% python3 -q
>>> import numpy as np
>>> np.set_printoptions(precision=2, suppress=True, linewidth=140, legacy="1.25")
>>> def rd(a):
...     return np.round(a, 2) + 0
... 
>>> W0 = np.tril(np.array([[2, 3, 3, 3], [1, 1, 0, 0], [0, 2, 2, 2], [2, 1, 2, 3]]), -1) + np.eye(4, dtype=int)
>>> W0
array([[1, 0, 0, 0],
       [1, 1, 0, 0],
       [0, 2, 1, 0],
       [2, 1, 2, 1]])
>>> x = np.array([-3, -1, -3, -1])
>>> h1 = np.maximum(W0 @ x, 0)
>>> np.maximum(W0 @ (3 * x), 0)
array([0, 0, 0, 0])
>>> np.maximum(W0 @ x, 0) - np.maximum(-W0 @ x, 0)
array([ -3,  -4,  -5, -14])
>>> np.flatnonzero(h1 > 1e-9)
array([], dtype=int64)
>>> M = np.array([[0, 2, 2, 0], [0, 1, 0, 2], [0, 1, 1, 2], [2, 2, 1, 0], [2, 1, 2, 0]])
>>> M
array([[0, 2, 2, 0],
       [0, 1, 0, 2],
       [0, 1, 1, 2],
       [2, 2, 1, 0],
       [2, 1, 2, 0]])
>>> P = M @ np.linalg.solve(M.T @ M, M.T)
>>> rd(P)
array([[ 0.98, -0.1 ,  0.1 ,  0.05, -0.05],
       [-0.1 ,  0.61,  0.39,  0.2 , -0.2 ],
       [ 0.1 ,  0.39,  0.61, -0.2 ,  0.2 ],
       [ 0.05,  0.2 , -0.2 ,  0.9 ,  0.1 ],
       [-0.05, -0.2 ,  0.2 ,  0.1 ,  0.9 ]])
>>> np.trace(P)
4.0
>>> rd((np.eye(5) - P) @ M)
array([[0., 0., 0., 0.],
       [0., 0., 0., 0.],
       [0., 0., 0., 0.],
       [0., 0., 0., 0.],
       [0., 0., 0., 0.]])
>>> rd(np.linalg.eigvalsh(P))
array([0., 1., 1., 1., 1.])
>>> data = np.loadtxt("block3.csv", delimiter=",")
>>> data
array([[ 0.47,  2.35,  1.73,  0.54],
       [ 0.02,  0.61,  0.84,  0.16],
       [-1.04,  4.69,  2.71, -3.62],
       [-0.5 ,  1.09,  1.63,  0.36],
       [ 1.18,  6.06,  3.37, -3.32],
       [-0.89,  2.37,  2.34, -0.11],
       [-0.55,  4.22,  3.02, -1.88],
       [-0.69,  4.23,  1.56, -3.14],
       [ 0.38,  5.27,  3.1 , -3.31],
       [ 1.69,  1.92,  1.47,  0.49],
       [-0.67,  4.97,  2.48, -2.99],
       [-0.03,  1.11,  0.69, -0.89],
       [-0.72,  2.67,  1.61, -2.23],
       [-1.58,  4.53,  2.23, -3.2 ],
       [-0.77,  1.94,  1.36, -1.02],
       [ 0.51,  1.84,  2.4 ,  0.36],
       [ 0.2 ,  3.25,  2.84, -0.66],
       [-0.37,  3.12,  1.67, -2.18],
       [ 1.26,  4.13,  2.62, -2.42],
       [-0.69,  2.95,  2.38, -0.95],
       [-1.29,  4.05,  2.41, -3.37],
       [-0.77,  1.28,  0.68, -1.2 ],
       [-0.37,  0.32, -0.25,  0.34],
       [-0.3 ,  5.73,  4.41, -3.46],
       [-1.77,  4.95,  2.92, -3.19],
       [-0.57,  2.63,  1.43, -2.21],
       [-1.4 ,  3.29,  1.38, -1.79],
       [ 0.5 ,  4.01,  2.9 , -2.34]])
>>> P = data @ np.linalg.solve(data.T @ data, data.T)
>>> np.allclose(P @ P, P)
True
>>> rd(P @ data[:, 3])
array([ 0.54,  0.16, -3.62,  0.36, -3.32, -0.11, -1.88, -3.14, -3.31,  0.49, -2.99, -0.89, -2.23, -3.2 , -1.02,  0.36, -0.66, -2.18, -2.42,
       -0.95, -3.37, -1.2 ,  0.34, -3.46, -3.19, -2.21, -1.79, -2.34])
>>> Y = np.c_[data[:, :3] @ np.array([[1, 2, 2], [1, 0, 2], [3, 0, 3]]), np.array([1, 1, 1, 5, 3, 5, 5, 1, 3, 2, 5, 1, 3, 2, 0, 3, 5, 0, 1, 4, 5, 1, 1, 1, 2, 5, 1, 2])]
>>> rd(Y)
array([[ 8.01,  0.94, 10.83,  1.  ],
       [ 3.15,  0.04,  3.78,  1.  ],
       [11.78, -2.08, 15.43,  1.  ],
       [ 5.48, -1.  ,  6.07,  5.  ],
       [17.35,  2.36, 24.59,  3.  ],
       [ 8.5 , -1.78,  9.98,  5.  ],
       [12.73, -1.1 , 16.4 ,  5.  ],
       [ 8.22, -1.38, 11.76,  1.  ],
       [14.95,  0.76, 20.6 ,  3.  ],
       [ 8.02,  3.38, 11.63,  2.  ],
       [11.74, -1.34, 16.04,  5.  ],
       [ 3.15, -0.06,  4.23,  1.  ],
       [ 6.78, -1.44,  8.73,  3.  ],
       [ 9.64, -3.16, 12.59,  2.  ],
       [ 5.25, -1.54,  6.42,  0.  ],
       [ 9.55,  1.02, 11.9 ,  3.  ],
       [11.97,  0.4 , 15.42,  5.  ],
       [ 7.76, -0.74, 10.51,  0.  ],
       [13.25,  2.52, 18.64,  1.  ],
       [ 9.4 , -1.38, 11.66,  4.  ],
       [ 9.99, -2.58, 12.75,  5.  ],
       [ 2.55, -1.54,  3.06,  1.  ],
       [-0.8 , -0.74, -0.85,  1.  ],
       [18.66, -0.6 , 24.09,  1.  ],
       [11.94, -3.54, 15.12,  2.  ],
       [ 6.35, -1.14,  8.41,  5.  ],
       [ 6.03, -2.8 ,  7.92,  1.  ],
       [13.21,  1.  , 17.72,  2.  ]])
>>> np.linalg.matrix_rank(Y)
4
>>> rd(np.linalg.lstsq(data, Y[:, 0])[0])
array([1., 1., 3., 0.])
